>>> import numpy as np
>>> np.set_printoptions(suppress=True, linewidth=120)
>>> F = np.load("sample8.npy")
>>> print(F)
[[ 0.7   2.79  0.9 ]
 [ 1.4   5.62  0.5 ]
 [-2.   -7.97  0.5 ]
 [ 0.8   3.18  0.7 ]
 [-0.4  -1.59  0.6 ]
 [ 0.    0.01  0.2 ]
 [ 0.9   3.59 -0.1 ]
 [-0.5  -2.03  0.6 ]
 [ 0.    0.01  0.4 ]
 [ 0.8   3.2  -1.  ]
 [ 1.    4.   -0.1 ]]
>>> print(np.argsort(-np.linalg.norm(F, axis=0).round(6), kind="stable")[:3])
[1 0 2]
>>> print([round(float(x), 2) for x in np.linalg.svd(F, compute_uv=False)[:3]])
[12.99, 1.92, 0.01]
>>> print(np.linalg.matrix_rank(F))
3
>>> print(np.abs(F).max())
7.97
>>> print(np.round(F.mean(axis=0), 2))
[0.25 0.98 0.29]
>>> print(np.count_nonzero(F))
31
>>> F[:, 3]
Traceback (most recent call last):
  File "<python-input-10>", line 1, in <module>
    F[:, 3]
    ~^^^^^^
IndexError: index 3 is out of bounds for axis 1 with size 3
>>> Uu, sig = np.linalg.svd(F)
Traceback (most recent call last):
  File "<python-input-11>", line 1, in <module>
    Uu, sig = np.linalg.svd(F)
    ^^^^^^^
ValueError: too many values to unpack (expected 2)
>>> Uu, sig, Vh = np.linalg.svd(F, full_matrices=False)
>>> print((sig > 1e-8).sum())
3
>>> print(np.round(Vh @ Vh.T, 2) + 0)
[[1. 0. 0.]
 [0. 1. 0.]
 [0. 0. 1.]]
>>> print(np.round(np.abs(Vh[0]), 2))
[0.24 0.97 0.02]
>>> print(np.abs(Uu[:, 0]).round(6).argmax())
2
>>> print(np.round(Uu.T @ F @ Vh.T, 2) + 0)
[[12.99  0.    0.  ]
 [ 0.    1.92  0.  ]
 [ 0.    0.    0.01]]
>>> B = np.array([[1, 1], [1, 0], [0, 1]])
>>> print(np.round(B.T @ F.T, 2))
[[ 3.49  7.02 -9.97  3.98 -1.99  0.01  4.49 -2.53  0.01  4.    5.  ]
 [ 1.6   1.9  -1.5   1.5   0.2   0.2   0.8   0.1   0.4  -0.2   0.9 ]]
>>> print(np.round(np.einsum("ij->j", F), 2))
[ 2.7  10.81  3.2 ]
>>> W0 = np.load("x.npy")
>>> print(W0)
[[ 1.39 -0.62 -1.3 ]
 [ 2.83 -1.35 -2.99]
 [ 0.89 -1.14 -0.85]
 [-5.98  2.38  5.58]
 [-0.2  -0.52 -0.07]
 [ 4.11 -2.61 -4.75]
 [-2.09  0.48  2.21]
 [-6.    3.58  5.75]
 [ 1.97  0.05 -1.24]
 [ 4.51 -2.27 -4.06]
 [-0.02 -0.11  0.23]
 [-2.66  1.6   2.94]
 [ 0.95 -0.32 -1.09]
 [-4.88  2.23  3.86]
 [ 2.25 -1.11 -1.89]
 [ 8.41 -3.95 -8.22]
 [ 1.1  -0.69 -1.61]
 [-8.08  4.04  7.18]
 [ 2.17 -1.65 -2.3 ]
 [-0.08  0.54  0.19]
 [ 3.58 -1.62 -3.67]
 [ 3.24 -1.63 -3.69]
 [-1.99  0.71  2.12]
 [ 6.32 -3.28 -5.53]
 [ 3.71 -2.39 -4.46]
 [ 4.15 -2.2  -4.18]]
>>> G = np.cov(W0, rowvar=False)
>>> print(round(float(np.corrcoef(W0[:, 0], W0[:, 2])[0, 1]), 2))
-0.99
>>> print(np.round(np.corrcoef(W0.T), 2))
[[ 1.   -0.98 -0.99]
 [-0.98  1.    0.98]
 [-0.99  0.98  1.  ]]
>>> print(G.shape)
(3, 3)
>>> print(np.round(W0.std(axis=0), 2))
[3.87 1.97 3.71]
>>> print(G.round(2))
[[ 15.61  -7.75 -14.85]
 [ -7.75   4.02   7.44]
 [-14.85   7.44  14.3 ]]
>>> print(np.round(np.median(W0, axis=0), 2))
[ 1.25 -0.66 -1.27]
>>> print(np.argsort(-W0.std(axis=0).round(6), kind="stable"))
[0 2 1]
>>> rng = np.random.default_rng(7516)
>>> B = W0 + rng.integers(-2, 3, (26, 1)) @ rng.integers(-2, 3, (1, 3))
>>> print(B.round(2))
[[ 0.39  0.38 -2.3 ]
 [ 1.83 -0.35 -3.99]
 [-0.11 -0.14 -1.85]
 [-3.98  0.38  7.58]
 [-2.2   1.48 -2.07]
 [ 4.11 -2.61 -4.75]
 [-2.09  0.48  2.21]
 [-6.    3.58  5.75]
 [ 2.97 -0.95 -0.24]
 [ 3.51 -1.27 -5.06]
 [ 0.98 -1.11  1.23]
 [-0.66 -0.4   4.94]
 [ 0.95 -0.32 -1.09]
 [-4.88  2.23  3.86]
 [ 0.25  0.89 -3.89]
 [ 9.41 -4.95 -7.22]
 [ 0.1   0.31 -2.61]
 [-6.08  2.04  9.18]
 [ 4.17 -3.65 -0.3 ]
 [-2.08  2.54 -1.81]
 [ 5.58 -3.62 -1.67]
 [ 3.24 -1.63 -3.69]
 [-1.99  0.71  2.12]
 [ 6.32 -3.28 -5.53]
 [ 3.71 -2.39 -4.46]
 [ 5.15 -3.2  -3.18]]
>>> print(np.round(np.linalg.svd(B - W0, compute_uv=False), 2) + 0)
[11.09  0.    0.  ]
>>> print(np.round(B - W0, 2))
[[-1.  1. -1.]
 [-1.  1. -1.]
 [-1.  1. -1.]
 [ 2. -2.  2.]
 [-2.  2. -2.]
 [ 0.  0.  0.]
 [ 0.  0.  0.]
 [ 0.  0.  0.]
 [ 1. -1.  1.]
 [-1.  1. -1.]
 [ 1. -1.  1.]
 [ 2. -2.  2.]
 [ 0.  0.  0.]
 [ 0.  0.  0.]
 [-2.  2. -2.]
 [ 1. -1.  1.]
 [-1.  1. -1.]
 [ 2. -2.  2.]
 [ 2. -2.  2.]
 [-2.  2. -2.]
 [ 2. -2.  2.]
 [ 0.  0.  0.]
 [ 0.  0.  0.]
 [ 0.  0.  0.]
 [ 0.  0.  0.]
 [ 1. -1.  1.]]
>>> print(np.linalg.matrix_rank(B - W0, tol=1e-8))
1
>>> m1 = np.array([[-1, 0, 1, 2], [3, 4, 5, 6], [7, 8, 9, 10], [11, 12, 13, 14]])
>>> print(m1)
[[-1  0  1  2]
 [ 3  4  5  6]
 [ 7  8  9 10]
 [11 12 13 14]]
>>> z = rng.permutation(4)
>>> print(z)
[0 3 1 2]
>>> B = m1[z][:, z]
>>> print(np.trace(B))
26
>>> print(round(float(np.linalg.det(B)), 2), np.round(np.linalg.det(m1[z]), 2))
-0.0 0.0
>>> print(np.allclose(B, m1))
False
>>> print(np.round(np.sort(np.abs(np.linalg.eigvals(B))), 2) + 0)
[ 0.    0.    2.78 28.78]
>>> print(np.diag(B))
[-1 14  4  9]
>>> P = np.triu(np.array([[0, 1, 1, 0], [3, 3, 0, 3], [3, 0, 3, 3], [3, 2, 1, 0]]), 1) + np.eye(4)
>>> B = P @ m1 @ np.linalg.inv(P)
>>> print(np.round(np.poly(B), 2) + 0)
[  1. -26. -80.   0.   0.]
>>> print(P @ m1 - m1 @ P)
[[ 10.  13.  15.  13.]
 [ 33.  33.  36.  15.]
 [ 33.  29.  32.  -9.]
 [  0. -11. -11. -75.]]
>>> print(np.trace(B), np.trace(m1))
26.0 26
>>> r = np.linalg.matrix_rank(m1)
>>> print(r)
2
>>> ns = np.linalg.svd(m1)[2][r:].T
>>> print([int(np.linalg.matrix_rank(m1[:, :j + 1])) for j in range(4)])
[1, 2, 2, 2]
>>> print([int(np.linalg.matrix_rank(m1[:i])) for i in range(1, len(m1) + 1)])
[1, 2, 2, 2]
>>> print(ns.shape)
(4, 2)
>>> print(np.round(ns @ ns.T, 2))
[[ 0.3 -0.4 -0.1  0.2]
 [-0.4  0.7 -0.2 -0.1]
 [-0.1 -0.2  0.7 -0.4]
 [ 0.2 -0.1 -0.4  0.3]]
>>> print(np.linalg.matrix_rank(m1.T @ m1), np.linalg.matrix_rank(m1 @ m1.T))
2 2
>>> print([int(np.linalg.matrix_rank(np.delete(m1, i, axis=0))) for i in range(4)])
[2, 2, 2, 2]
